$ ipython --no-banner

In [1]: import numpy as np

In [2]: np.set_printoptions(precision=2, suppress=True, linewidth=100)

In [3]: K = np.array([[0, -1, 0, 0],
   ...:     [-3, 0, 0, -3],
   ...:     [0, 0, 0, 0],
   ...:     [0, 0, -1, 0],
   ...:     [-2, 0, 0, 0],
   ...:     [0, 0, -2, 0],
   ...:     [0, 0, 0, 0],
   ...:     [0, 0, 0, 0]])

In [4]: print(K)
[[ 0 -1  0  0]
 [-3  0  0 -3]
 [ 0  0  0  0]
 [ 0  0 -1  0]
 [-2  0  0  0]
 [ 0  0 -2  0]
 [ 0  0  0  0]
 [ 0  0  0  0]]

In [5]: print(K.ravel(order="F"))
[ 0 -3  0  0 -2  0  0  0 -1  0  0  0  0  0  0  0  0  0  0 -1  0 -2  0  0  0 -3  0  0  0  0  0  0]

In [6]: print(K.reshape(-1, 2))
[[ 0 -1]
 [ 0  0]
 [-3  0]
 [ 0 -3]
 [ 0  0]
 [ 0  0]
 [ 0  0]
 [-1  0]
 [-2  0]
 [ 0  0]
 [ 0  0]
 [-2  0]
 [ 0  0]
 [ 0  0]
 [ 0  0]
 [ 0  0]]

In [7]: blk = K.reshape(8, 2, -1)

In [8]: print(blk[:, 0])
[[ 0 -1]
 [-3  0]
 [ 0  0]
 [ 0  0]
 [-2  0]
 [ 0  0]
 [ 0  0]
 [ 0  0]]

In [9]: O, r_ = np.linalg.qr(K)

In [10]: print(np.trace(O @ O.T))
4.0

In [11]: print(O.round(2) + 0)
[[ 0.   -1.    0.    0.  ]
 [ 0.83  0.    0.    0.55]
 [ 0.    0.    0.    0.  ]
 [ 0.    0.    0.45  0.  ]
 [ 0.55  0.    0.   -0.83]
 [ 0.    0.    0.89  0.  ]
 [ 0.    0.    0.    0.  ]
 [ 0.    0.    0.    0.  ]]

In [12]: print(np.round(O.T @ O, 2) + 0)
[[1. 0. 0. 0.]
 [0. 1. 0. 0.]
 [0. 0. 1. 0.]
 [0. 0. 0. 1.]]

In [13]: print(np.round(O @ r_, 2) + 0)
[[ 0. -1.  0.  0.]
 [-3.  0.  0. -3.]
 [ 0.  0.  0.  0.]
 [ 0.  0. -1.  0.]
 [-2.  0.  0.  0.]
 [ 0.  0. -2.  0.]
 [ 0.  0.  0.  0.]
 [ 0.  0.  0.  0.]]

In [14]: feats = np.array([[-2, -1, 0, 1, 2, 3],
    ...:     [4, 5, 6, 7, 8, 9],
    ...:     [10, 11, 12, 13, 14, 15],
    ...:     [16, 17, 18, 19, 20, 21],
    ...:     [22, 23, 24, 25, 26, 27],
    ...:     [28, 29, 30, 31, 32, 33]])

In [15]: print(np.unique(feats.round(6), axis=0).shape)
(6, 6)

In [16]: print(round(np.trace(np.linalg.pinv(feats) @ feats), 2))
2.0

In [17]: print(np.linalg.lstsq(feats[:-1].T, feats[-1])[2])
2

In [18]: print(np.round(feats @ np.linalg.pinv(feats) @ feats, 2) + 0)
[[-2. -1.  0.  1.  2.  3.]
 [ 4.  5.  6.  7.  8.  9.]
 [10. 11. 12. 13. 14. 15.]
 [16. 17. 18. 19. 20. 21.]
 [22. 23. 24. 25. 26. 27.]
 [28. 29. 30. 31. 32. 33.]]

In [19]: print((feats - feats.T) / 2)
[[  0.   -2.5  -5.   -7.5 -10.  -12.5]
 [  2.5   0.   -2.5  -5.   -7.5 -10. ]
 [  5.    2.5   0.   -2.5  -5.   -7.5]
 [  7.5   5.    2.5   0.   -2.5  -5. ]
 [ 10.    7.5   5.    2.5   0.   -2.5]
 [ 12.5  10.    7.5   5.    2.5   0. ]]

In [20]: print(np.allclose(feats @ feats.T, feats.T @ feats))
False

In [21]: print(round(float(np.linalg.det(feats)), 2))
-0.0

In [22]: print(np.trace(feats))
93

In [23]: print((feats + feats.T) / 2)
[[-2.   1.5  5.   8.5 12.  15.5]
 [ 1.5  5.   8.5 12.  15.5 19. ]
 [ 5.   8.5 12.  15.5 19.  22.5]
 [ 8.5 12.  15.5 19.  22.5 26. ]
 [12.  15.5 19.  22.5 26.  29.5]
 [15.5 19.  22.5 26.  29.5 33. ]]

In [24]: rng = np.random.default_rng(5194)

In [25]: lab = rng.permutation(6)

In [26]: print(lab)
[1 5 4 2 0 3]

In [27]: other = feats[lab][:, lab]

In [28]: print(np.diag(other))
[ 5 33 26 12 -2 19]

In [29]: print(np.trace(other))
93

In [30]: print(np.allclose(other, feats))
False

In [31]: print(round(np.linalg.det(other), 2), round(np.linalg.det(feats[lab]), 2))
0.0 0.0

In [32]: print(other)
[[ 5  9  8  6  4  7]
 [29 33 32 30 28 31]
 [23 27 26 24 22 25]
 [11 15 14 12 10 13]
 [-1  3  2  0 -2  1]
 [17 21 20 18 16 19]]

In [33]: left, sv, Vh = np.linalg.svd(other, full_matrices=False)

In [34]: print((sv > 1e-8).sum())
2

In [35]: print(np.abs(Vh[0]))
[0.38 0.45 0.43 0.4  0.36 0.42]

In [36]: print(np.round(sv / sv[0], 2) + 0)
[1.   0.05 0.   0.   0.   0.  ]

In [37]: print(left.shape, sv.shape, Vh.shape)
(6, 6) (6,) (6, 6)

In [38]: left, sv, Vh = np.linalg.svd(feats)

In [39]: print(np.argmax(sv[:-1] / (sv[1:] + 1e-6)) + 1)
2

In [40]: other = left[:, :2] @ np.diag(sv[:2]) @ Vh[:2]

In [41]: print(round(float(np.linalg.norm(feats - other, 2)), 2), round(float(sv[2]), 2))
0.0 0.0

In [42]: print(round(float(np.linalg.norm(feats - other) / np.linalg.norm(feats)), 2))
0.0

In [43]: print(np.linalg.matrix_rank(other))
2

In [44]: J = np.load("arr.npy")

In [45]: print(J)
[[ 0 -9 -6 -3  0 -3 -3  0 -3]
 [ 0  9  6  3  0  3  3  0  3]
 [ 0  6  4  2  0  2  2  0  2]
 [ 0  0  0  0  0  0  0  0  0]
 [ 0  0  0  0  0  0  0  0  0]
 [ 0 -9 -6 -3  0 -3 -3  0 -3]]

In [46]: print(np.linalg.cond(J) > 100)
True

In [47]: print(np.argsort(-np.linalg.norm(J, axis=0).round(6), kind="stable")[:3])
[1 2 3]

In [48]: print(np.linalg.matrix_rank(J, rtol=0.1))
1

In [49]: blk = np.stack([J, 2 * J, J[::-1]])

In [50]: print(np.linalg.norm(blk, axis=(1, 2)))
[22.96 45.91 22.96]

In [51]: print(blk.shape)
(3, 6, 9)

In [52]: W0 = np.load("sample19.npy")

In [53]: print(W0)
[[-6  1  0  2  2]
 [ 0  2  1  0  0]
 [-6  2  3  2  3]
 [-3  2  3  1  3]]

In [54]: def softmax(z):
    ...:     e = np.exp(z - z.max(axis=-1, keepdims=True))
    ...:     return e / e.sum(axis=-1, keepdims=True)
    ...: 

In [55]: print(np.round(softmax(W0[0] + 3), 2) + 0)
[0.   0.15 0.05 0.4  0.4 ]

In [56]: print(softmax(W0).sum(axis=1))
[1. 1. 1. 1.]

In [57]: print(np.round(softmax(W0[0]), 2) + 0)
[0.   0.15 0.05 0.4  0.4 ]

In [58]: print(np.round(softmax(10 * W0[0]), 2) + 0)
[0.  0.  0.  0.5 0.5]

In [59]: scores = W0 @ W0.T / np.sqrt(5)

In [60]: print(np.round(softmax(scores + np.triu(np.full(scores.shape, -np.inf), 1)), 2) + 0)
[[1.   0.   0.   0.  ]
 [0.21 0.79 0.   0.  ]
 [0.   0.   1.   0.  ]
 [0.   0.   0.99 0.01]]

In [61]: print(softmax(scores).round(6).argmax(axis=1))
[2 2 2 2]

In [62]: other = W0 / np.linalg.norm(W0, axis=1, keepdims=True)

In [63]: C2 = other @ other.T

In [64]: print((np.abs(C2) > 0.9).astype(int))
[[1 0 1 0]
 [0 1 0 0]
 [1 0 1 1]
 [0 0 1 1]]

In [65]: print((C2 - 2 * np.eye(4)).round(6).argmax(axis=1))
[2 3 3 2]

In [66]: data = np.load("x.npy")

In [67]: print(data)
[[6 1 0 5]
 [1 6 1 0]
 [0 1 6 1]
 [5 0 1 6]]

In [68]: evals, evecs = np.linalg.eigh(data)

In [69]: print(np.unique(evals.round(6) + 0, return_counts=True)[1])
[1 1 1 1]

In [70]: print(round(float(evals.sum()), 2), np.trace(data))
24.0 24

In [71]: print((evals > 1e-8).sum(), (evals < -1e-8).sum())
4 0

In [72]: print(np.round(evecs.T @ evecs, 2) + 0)
[[1. 0. 0. 0.]
 [0. 1. 0. 0.]
 [0. 0. 1. 0.]
 [0. 0. 0. 1.]]

In [73]: print(np.linalg.eigvalsh(data @ data))
[  0.58  27.42  45.75 126.25]

In [74]: print(np.round(evecs.T @ data @ evecs, 2) + 0)
[[ 0.76  0.    0.    0.  ]
 [ 0.    5.24  0.    0.  ]
 [ 0.    0.    6.76  0.  ]
 [ 0.    0.    0.   11.24]]

In [75]: other = np.array([[-3, 3, 2, 2, -2, 1],
    ...:     [-1, 2, 2, -1, -3, 0],
    ...:     [2, 1, -3, 1, -1, -1],
    ...:     [1, 3, -2, 3, 2, -1],
    ...:     [1, -1, 3, -3, 1, 2],
    ...:     [-2, -1, -2, -1, 1, 2]])

In [76]: other[-1] = other[0]

In [77]: mat = other + 0.02 * np.eye(6)

In [78]: print(mat)
[[-2.98  3.    2.    2.   -2.    1.  ]
 [-1.    2.02  2.   -1.   -3.    0.  ]
 [ 2.    1.   -2.98  1.   -1.   -1.  ]
 [ 1.    3.   -2.    3.02  2.   -1.  ]
 [ 1.   -1.    3.   -3.    1.02  2.  ]
 [-3.    3.    2.    2.   -2.    1.02]]

In [79]: blk = np.stack([mat, 5 * mat, mat[::-1]])

In [80]: print(np.linalg.matrix_rank(blk.reshape(3, -1)))
2

In [81]: print(np.linalg.matrix_rank(blk))
[6 6 6]

In [82]: print(blk.sum(axis=0))
[[-20.88  21.    14.    14.   -14.     7.02]
 [ -5.    11.12  15.    -9.   -16.98   2.  ]
 [ 13.     9.   -19.88   9.02  -4.    -7.  ]
 [  8.    19.   -14.98  19.12  11.    -7.  ]
 [  5.    -3.98  20.   -19.     3.12  12.  ]
 [-20.98  21.    14.    14.   -14.     7.12]]

In [83]: print(np.einsum("bij,cij->bc", blk, blk))
[[ 151.04  755.21   93.72]
 [ 755.21 3776.06  468.6 ]
 [  93.72  468.6   151.04]]

In [84]: X = np.loadtxt("layer15.csv", delimiter=",")

In [85]: print(X)
[[-1.27 -8.07  5.69  0.89  0.25]
 [-3.88 -6.73 -1.2   6.18 -0.03]
 [ 1.96  7.35  2.97 -3.59  4.51]
 [ 0.56  5.73 -1.9   7.44 -2.79]
 [-3.3   0.11  7.24  2.06 -5.7 ]
 [ 0.34 -7.09 -5.78 -0.88 -3.92]
 [-1.87  8.15 -2.69  3.9  -2.76]
 [ 1.52  5.46  5.77 -2.37  5.38]
 [-4.42 -4.6  -4.5  -0.45 -6.23]
 [-5.2   3.12 -2.74  3.85  6.39]
 [ 1.2   6.38  6.08  4.31 -1.49]
 [ 2.29  1.85 -1.81  8.85 -3.11]
 [ 4.92  6.33 -5.48 -0.33  2.37]
 [-2.23 -0.31  4.94  3.34 -7.71]
 [-1.15 -5.23  1.11 -8.19  1.74]
 [-2.94 -2.18 -9.1  -0.23  1.92]
 [ 4.3  -3.6   0.14 -7.74  2.93]
 [-2.52 -4.71  0.51 -5.88  6.05]
 [ 0.87 -7.57 -0.03 -5.11  3.98]
 [-1.43 -8.42  0.22 -0.54  5.17]
 [ 2.71 -1.87 -9.17  0.25  2.22]
 [ 6.32 -2.76  1.53  6.74  2.15]
 [-1.27 -2.99 -8.    4.29  2.65]
 [-1.04  0.07 -7.04 -5.06  4.88]
 [-1.71  0.42 -7.4  -5.95 -2.59]
 [ 2.08  2.88  2.29  5.55 -7.17]
 [-2.69 -3.    7.54 -3.24 -4.05]
 [-4.4   7.97  0.83  2.79  2.93]
 [ 1.08  6.39  4.28 -2.6  -5.74]
 [-6.99 -3.38 -0.56  6.16  1.25]
 [-1.73 -8.8   0.11  4.39 -0.52]
 [-1.88  5.67  2.02  7.31  2.63]
 [ 7.12  2.44  4.59  4.49 -1.44]
 [-1.09 -6.53  3.63  5.38  3.76]
 [ 1.7  -6.61  0.82 -1.87 -7.02]
 [ 1.97 -5.46 -3.23  2.38  7.08]]

In [86]: W1 = np.array([[9, 0, 7, 4], [5, 7, 2, 7], [8, 8, 8, 9], [5, 8, 2, 0], [8, 1, 2, 4]])

In [87]: c = np.array([8, -5, -7, 9])

In [88]: H = np.maximum(X @ W1 + c, 0)

In [89]: print((H > 0).mean(axis=0))
[0.53 0.5  0.47 0.53]

In [90]: print((H > 0).astype(int))
[[1 0 1 0]
 [0 0 0 0]
 [1 1 1 1]
 [1 1 1 1]
 [1 1 1 1]
 [0 0 0 0]
 [1 1 0 1]
 [1 1 1 1]
 [0 0 0 0]
 [1 1 0 1]
 [1 1 1 1]
 [1 1 1 1]
 [1 0 1 1]
 [0 1 1 1]
 [0 0 0 0]
 [0 0 0 0]
 [1 0 1 1]
 [0 0 0 0]
 [0 0 0 0]
 [0 0 0 0]
 [0 0 0 0]
 [1 1 1 1]
 [0 0 0 0]
 [0 0 0 0]
 [0 0 0 0]
 [1 1 1 1]
 [0 1 1 1]
 [1 1 0 1]
 [1 1 1 1]
 [0 1 0 0]
 [0 0 0 0]
 [1 1 1 1]
 [1 1 1 1]
 [1 1 1 1]
 [0 0 0 0]
 [1 0 0 0]]

In [91]: cent = np.array([[4, 4, 4], [4, -5, -1], [-4, 6, -5], [2, -9, 8]])

In [92]: print((H @ cent).round(6).argmax(axis=1))
[1 0 2 0 0 0 0 2 0 0 0 0 2 0 0 0 2 0 0 0 0 0 0 0 0 0 2 0 2 0 0 0 2 0 0 0]

In [93]: print(W1 @ cent)
[[ 16  42  33]
 [ 54 -66  59]
 [ 50 -41  56]
 [ 44  -8   2]
 [ 36   3  53]]

In [94]: Xs = (X - X.mean(axis=0)) / X.std(axis=0)

In [95]: print(np.argwhere(np.abs(Xs) > 2))
[[14  3]
 [21  0]
 [29  0]
 [32  0]]

In [96]: c = np.linalg.lstsq(np.delete(Xs, 0, axis=1), Xs[:, 0])[0]

In [97]: print(c)
[ 0.17  0.06 -0.08  0.03]

In [98]: print(np.abs(c).argmax())
0

In [99]: print(round(1 - np.var(Xs[:, 0] - np.delete(Xs, 0, axis=1) @ c), 2))
0.04

In [100]: x = np.array([5, 0, 2, -5, 5])

In [101]: print(np.linalg.norm(X @ x) <= np.linalg.norm(X, 2) * np.linalg.norm(x) + 1e-9)
True

In [102]: print((X @ x).argmax())
16

In [103]: print(X @ np.eye(5)[2])
[ 5.69 -1.2   2.97 -1.9   7.24 -5.78 -2.69  5.77 -4.5  -2.74  6.08 -1.81 -5.48  4.94  1.11 -9.1
  0.14  0.51 -0.03  0.22 -9.17  1.53 -8.   -7.04 -7.4   2.29  7.54  0.83  4.28 -0.56  0.11  2.02
  4.59  3.63  0.82 -3.23]

In [104]: E = np.load("dump.npy")

In [105]: print(E)
[[ 6  6  6 -8  2]
 [-5 -2  6 -8  0]
 [-6  0 -8  7 -6]
 [ 7  6  7 -5 -2]
 [-8  7  8 -6  2]]

In [106]: f, v = E[1], E[0]

In [107]: print(f @ v)
58

In [108]: p = (f @ v) / (f @ f) * f

In [109]: print(np.round(np.linalg.norm(f + v) ** 2 + np.linalg.norm(f - v) ** 2, 2))
610.0

In [110]: print(np.linalg.matrix_rank(np.outer(f, v)))
1

In [111]: print(np.outer(f, v))
[[-30 -30 -30  40 -10]
 [-12 -12 -12  16  -4]
 [ 36  36  36 -48  12]
 [-48 -48 -48  64 -16]
 [  0   0   0   0   0]]

In [112]: print(round((v - p) @ f, 2))
-0.0

In [113]: x = np.array([2, 0, 2, 1, 0])

In [114]: a = np.maximum(E @ x, 0)

In [115]: print(np.maximum(E @ (3 * x), 0))
[48  0  0 69  0]

In [116]: print(a)
[16  0  0 23  0]

In [117]: print(np.round(np.linalg.eigvals(E).sum().real, 2))
-7.0

In [118]: print(np.einsum("ii->", E))
-7

In [119]: lab = rng.permutation(5)

In [120]: other = E[:, lab] * rng.choice([-1, 1], 5)

In [121]: print(other)
[[ 8 -6 -6  6  2]
 [ 8  2  5  6  0]
 [-7  0  6 -8 -6]
 [ 5 -6 -7  7 -2]
 [ 6 -7  8  8  2]]

In [122]: left, _, Vh = np.linalg.svd(E.T @ other)

In [123]: print(np.round(np.linalg.lstsq(E, other)[0], 2) + 0)
[[ 0.  0. -1.  0.  0.]
 [ 0. -1.  0.  0.  0.]
 [ 0.  0.  0.  1.  0.]
 [-1.  0.  0.  0.  0.]
 [ 0.  0.  0.  0.  1.]]

In [124]: f, v = other[0], other[3]

In [125]: print(f @ v)
156

In [126]: print(f @ f)
176

In [127]: p = (f @ v) / (f @ f) * f

In [128]: print(np.round(np.linalg.norm(f + v) ** 2 + np.linalg.norm(f - v) ** 2, 2))
678.0

In [129]: print(np.outer(f, v))
[[ 40 -48 -56  56 -16]
 [-30  36  42 -42  12]
 [-30  36  42 -42  12]
 [ 30 -36 -42  42 -12]
 [ 10 -12 -14  14  -4]]

In [130]: print(np.linalg.matrix_rank(np.outer(f, v)))
1
